% ipython --no-banner

In [1]: import numpy as np

In [2]: import numpy.linalg as la

In [3]: np.set_printoptions(precision=2, suppress=True, linewidth=100)

In [4]: tidy = lambda a: np.round(a, 2) + 0

In [5]: M = np.array([[-2, 3, 0, 0, 0, 0],
   ...:     [-1, -3, 0, 0, 0, 0],
   ...:     [-1, -1, 0, 0, 0, 0],
   ...:     [0, 0, -2, 3, 0, 0],
   ...:     [0, 0, -1, -3, 0, 0],
   ...:     [0, 0, -1, -1, 0, 0],
   ...:     [0, 0, 0, 0, -2, 3],
   ...:     [0, 0, 0, 0, -1, -3],
   ...:     [0, 0, 0, 0, -1, -1]])

In [6]: M
Out[6]: 
array([[-2,  3,  0,  0,  0,  0],
       [-1, -3,  0,  0,  0,  0],
       [-1, -1,  0,  0,  0,  0],
       [ 0,  0, -2,  3,  0,  0],
       [ 0,  0, -1, -3,  0,  0],
       [ 0,  0, -1, -1,  0,  0],
       [ 0,  0,  0,  0, -2,  3],
       [ 0,  0,  0,  0, -1, -3],
       [ 0,  0,  0,  0, -1, -1]])

In [7]: t = np.radians(72)

In [8]: R = np.eye(6)

In [9]: R[5, 5] = R[2, 2] = np.cos(t)

In [10]: R[5, 2], R[2, 5] = -np.sin(t), np.sin(t)

In [11]: tidy(R)
Out[11]: 
array([[ 1.  ,  0.  ,  0.  ,  0.  ,  0.  ,  0.  ],
       [ 0.  ,  1.  ,  0.  ,  0.  ,  0.  ,  0.  ],
       [ 0.  ,  0.  ,  0.31,  0.  ,  0.  ,  0.95],
       [ 0.  ,  0.  ,  0.  ,  1.  ,  0.  ,  0.  ],
       [ 0.  ,  0.  ,  0.  ,  0.  ,  1.  ,  0.  ],
       [ 0.  ,  0.  , -0.95,  0.  ,  0.  ,  0.31]])

In [12]: M2 = M @ R.T

In [13]: tidy(la.svd(M, compute_uv=False)), tidy(la.svd(M2, compute_uv=False))
Out[13]: 
(array([4.39, 4.39, 4.39, 2.39, 2.39, 2.39]),
 array([4.39, 4.39, 4.39, 2.39, 2.39, 2.39]))

In [14]: np.allclose(la.norm(M, axis=1), la.norm(M2, axis=1))
Out[14]: True

In [15]: tidy(np.abs(M2 - M).max(axis=0))
Out[15]: array([0.  , 0.  , 2.85, 0.  , 0.  , 2.07])

In [16]: tidy(la.det(R)), tidy(np.trace(R))
Out[16]: (np.float64(1.0), np.float64(4.62))

In [17]: print(np.allclose(M @ M.T, M2 @ M2.T))
True

In [18]: print(tidy(M2))
[[-2.    3.    0.    0.    0.    0.  ]
 [-1.   -3.    0.    0.    0.    0.  ]
 [-1.   -1.    0.    0.    0.    0.  ]
 [ 0.    0.   -0.62  3.    0.    1.9 ]
 [ 0.    0.   -0.31 -3.    0.    0.95]
 [ 0.    0.   -0.31 -1.    0.    0.95]
 [ 0.    0.    2.85  0.   -2.    0.93]
 [ 0.    0.   -2.85  0.   -1.   -0.93]
 [ 0.    0.   -0.95  0.   -1.   -0.31]]

In [19]: M2 = np.c_[M[:, :5] @ np.array([[-3, 2, -1, -1, -2],
    ...:     [0, 2, 0, -2, 0],
    ...:     [-3, -2, 1, 3, 1],
    ...:     [1, 3, 3, -1, 0],
    ...:     [3, -2, -3, -3, 3]]), np.array([-5, -1, 1, 4, 0, 2, 1, 3, 4])]

In [20]: M2
Out[20]: 
array([[  6,   2,   2,  -4,   4,  -5],
       [  3,  -8,   1,   7,   2,  -1],
       [  3,  -4,   1,   3,   2,   1],
       [  9,  13,   7,  -9,  -2,   4],
       [  0,  -7, -10,   0,  -1,   0],
       [  2,  -1,  -4,  -2,  -1,   2],
       [ -6,   4,   6,   6,  -6,   1],
       [ -3,   2,   3,   3,  -3,   3],
       [ -3,   2,   3,   3,  -3,   4]])

In [21]: tidy(la.norm(la.qr(M)[0].T @ M2, axis=0) ** 2 / ((M2 ** 2).sum(axis=0) + 1e-12))
Out[21]: array([1.  , 1.  , 1.  , 1.  , 1.  , 0.87])

In [22]: tidy(la.norm(M2 - M @ la.lstsq(M, M2)[0], axis=0))
Out[22]: array([0.  , 0.  , 0.  , 0.  , 0.  , 3.07])

In [23]: la.matrix_rank(np.c_[M, M2])
Out[23]: np.int64(7)

In [24]: la.matrix_rank(M2)
Out[24]: np.int64(6)

In [25]: M2 = np.array([[1, -2, 3],
    ...:     [-2, -2, 2],
    ...:     [0, 2, -1],
    ...:     [2, -1, -1],
    ...:     [2, 0, 1],
    ...:     [3, 1, -2]])

In [26]: np.einsum("ij->j", M)
Out[26]: array([-4, -1, -4, -1, -4, -1])

In [27]: M2 @ M
---------------------------------------------------------------------------
ValueError                                Traceback (most recent call last)
Cell In[27], line 1
----> 1 M2 @ M

ValueError: matmul: Input operand 1 has a mismatch in its core dimension 0, with gufunc signature (n?,k),(k,m?)->(n?,m?) (size 9 is different from 3)

In [28]: M2.T @ M.T
Out[28]: 
array([[ -8,   5,   1,   6,  -6,  -2,   5, -11,  -5],
       [ -2,   8,   4,  -7,   1,  -1,   3,  -3,  -1],
       [  0,  -9,  -5,  -1,   4,   2,  -8,   5,   1]])

In [29]: hat = M @ la.solve(M.T @ M, M.T)

In [30]: print(tidy(np.diag(hat)))
[0.96 0.77 0.26 0.96 0.77 0.26 0.96 0.77 0.26]

In [31]: tidy(hat)
Out[31]: 
array([[ 0.96, -0.09,  0.16,  0.  ,  0.  ,  0.  ,  0.  ,  0.  ,  0.  ],
       [-0.09,  0.77,  0.41,  0.  ,  0.  ,  0.  ,  0.  ,  0.  ,  0.  ],
       [ 0.16,  0.41,  0.26,  0.  ,  0.  ,  0.  ,  0.  ,  0.  ,  0.  ],
       [ 0.  ,  0.  ,  0.  ,  0.96, -0.09,  0.16,  0.  ,  0.  ,  0.  ],
       [ 0.  ,  0.  ,  0.  , -0.09,  0.77,  0.41,  0.  ,  0.  ,  0.  ],
       [ 0.  ,  0.  ,  0.  ,  0.16,  0.41,  0.26,  0.  ,  0.  ,  0.  ],
       [ 0.  ,  0.  ,  0.  ,  0.  ,  0.  ,  0.  ,  0.96, -0.09,  0.16],
       [ 0.  ,  0.  ,  0.  ,  0.  ,  0.  ,  0.  , -0.09,  0.77,  0.41],
       [ 0.  ,  0.  ,  0.  ,  0.  ,  0.  ,  0.  ,  0.16,  0.41,  0.26]])

In [32]: tidy(la.eigvalsh(hat))
Out[32]: array([0., 0., 0., 1., 1., 1., 1., 1., 1.])

In [33]: q, R = la.qr(M)

In [34]: tidy(R)
Out[34]: 
array([[ 2.45, -0.82,  0.  ,  0.  ,  0.  ,  0.  ],
       [ 0.  ,  4.28,  0.  ,  0.  ,  0.  ,  0.  ],
       [ 0.  ,  0.  , -2.45,  0.82,  0.  ,  0.  ],
       [ 0.  ,  0.  ,  0.  , -4.28,  0.  ,  0.  ],
       [ 0.  ,  0.  ,  0.  ,  0.  , -2.45,  0.82],
       [ 0.  ,  0.  ,  0.  ,  0.  ,  0.  , -4.28]])

In [35]: print(tidy(q @ R))
[[-2.  3.  0.  0.  0.  0.]
 [-1. -3.  0.  0.  0.  0.]
 [-1. -1.  0.  0.  0.  0.]
 [ 0.  0. -2.  3.  0.  0.]
 [ 0.  0. -1. -3.  0.  0.]
 [ 0.  0. -1. -1.  0.  0.]
 [ 0.  0.  0.  0. -2.  3.]
 [ 0.  0.  0.  0. -1. -3.]
 [ 0.  0.  0.  0. -1. -1.]]

In [36]: tidy(np.abs(np.diag(R)))
Out[36]: array([2.45, 4.28, 2.45, 4.28, 2.45, 4.28])

In [37]: tidy(q)
Out[37]: 
array([[-0.82,  0.54,  0.  ,  0.  ,  0.  ,  0.  ],
       [-0.41, -0.78,  0.  ,  0.  ,  0.  ,  0.  ],
       [-0.41, -0.31,  0.  ,  0.  ,  0.  ,  0.  ],
       [ 0.  ,  0.  ,  0.82, -0.54,  0.  ,  0.  ],
       [ 0.  ,  0.  ,  0.41,  0.78,  0.  ,  0.  ],
       [ 0.  ,  0.  ,  0.41,  0.31,  0.  ,  0.  ],
       [ 0.  ,  0.  ,  0.  ,  0.  ,  0.82, -0.54],
       [ 0.  ,  0.  ,  0.  ,  0.  ,  0.41,  0.78],
       [ 0.  ,  0.  ,  0.  ,  0.  ,  0.41,  0.31]])

In [38]: feats = np.array([[0.1, 2.3, 0.3, 0.1, -0.1, -0.3],
    ...:     [0.1, -1.0, 0.7, -1.0, -1.4, -0.6],
    ...:     [1.3, 1.6, -1.2, 0.0, -0.9, -0.9],
    ...:     [-0.7, 0.1, 1.5, 0.7, 0.1, -0.6]])

In [39]: feats[:, 0] *= 20

In [40]: print(feats)
[[  2.    2.3   0.3   0.1  -0.1  -0.3]
 [  2.   -1.    0.7  -1.   -1.4  -0.6]
 [ 26.    1.6  -1.2   0.   -0.9  -0.9]
 [-14.    0.1   1.5   0.7   0.1  -0.6]]

In [41]: tidy(feats.sum(axis=1))
Out[41]: array([  4.3,  -1.3,  24.6, -12.2])

In [42]: tidy(feats.mean(axis=0))
Out[42]: array([ 4.  ,  0.75,  0.32, -0.05, -0.57, -0.6 ])

In [43]: feats.shape
Out[43]: (4, 6)

In [44]: tidy(feats - feats[0])
Out[44]: 
array([[  0. ,   0. ,   0. ,   0. ,   0. ,   0. ],
       [  0. ,  -3.3,   0.4,  -1.1,  -1.3,  -0.3],
       [ 24. ,  -0.7,  -1.5,  -0.1,  -0.8,  -0.6],
       [-16. ,  -2.2,   1.2,   0.6,   0.2,  -0.3]])

In [45]: tidy(np.diff(feats, axis=0))
Out[45]: 
array([[  0. ,  -3.3,   0.4,  -1.1,  -1.3,  -0.3],
       [ 24. ,   2.6,  -1.9,   1. ,   0.5,  -0.3],
       [-40. ,  -1.5,   2.7,   0.7,   1. ,   0.3]])

In [46]: tidy(la.svd(feats, compute_uv=False))
Out[46]: array([29.77,  2.78,  2.06,  0.87])

In [47]: print(np.unravel_index(np.abs(feats).argmax(), feats.shape))
(np.int64(2), np.int64(0))

In [48]: la.cond(feats) > 100
Out[48]: np.False_

In [49]: np.argsort(-la.norm(feats, axis=0).round(6), kind="stable")[:3]
Out[49]: array([0, 1, 2])

In [50]: print([round(float(x), 2) for x in la.svd(feats, compute_uv=False)[:3]])
[29.77, 2.78, 2.06]

In [51]: tidy(la.norm(feats, 2) / la.norm(feats))
Out[51]: np.float64(0.99)

In [52]: Uu, sig = la.svd(feats)
---------------------------------------------------------------------------
ValueError                                Traceback (most recent call last)
Cell In[52], line 1
----> 1 Uu, sig = la.svd(feats)

ValueError: too many values to unpack (expected 2)

In [53]: Uu, sig, Vh = la.svd(feats, full_matrices=False)

In [54]: tidy(np.abs(Vh[0]))
Out[54]: array([1.  , 0.05, 0.06, 0.01, 0.03, 0.02])

In [55]: tidy(Uu.T @ feats @ Vh.T)
Out[55]: 
array([[29.77,  0.  ,  0.  ,  0.  ],
       [ 0.  ,  2.78,  0.  ,  0.  ],
       [ 0.  ,  0.  ,  2.06,  0.  ],
       [ 0.  ,  0.  ,  0.  ,  0.87]])

In [56]: tidy(Vh @ Vh.T)
Out[56]: 
array([[1., 0., 0., 0.],
       [0., 1., 0., 0.],
       [0., 0., 1., 0.],
       [0., 0., 0., 1.]])

In [57]: tidy(sig / sig[0])
Out[57]: array([1.  , 0.09, 0.07, 0.03])
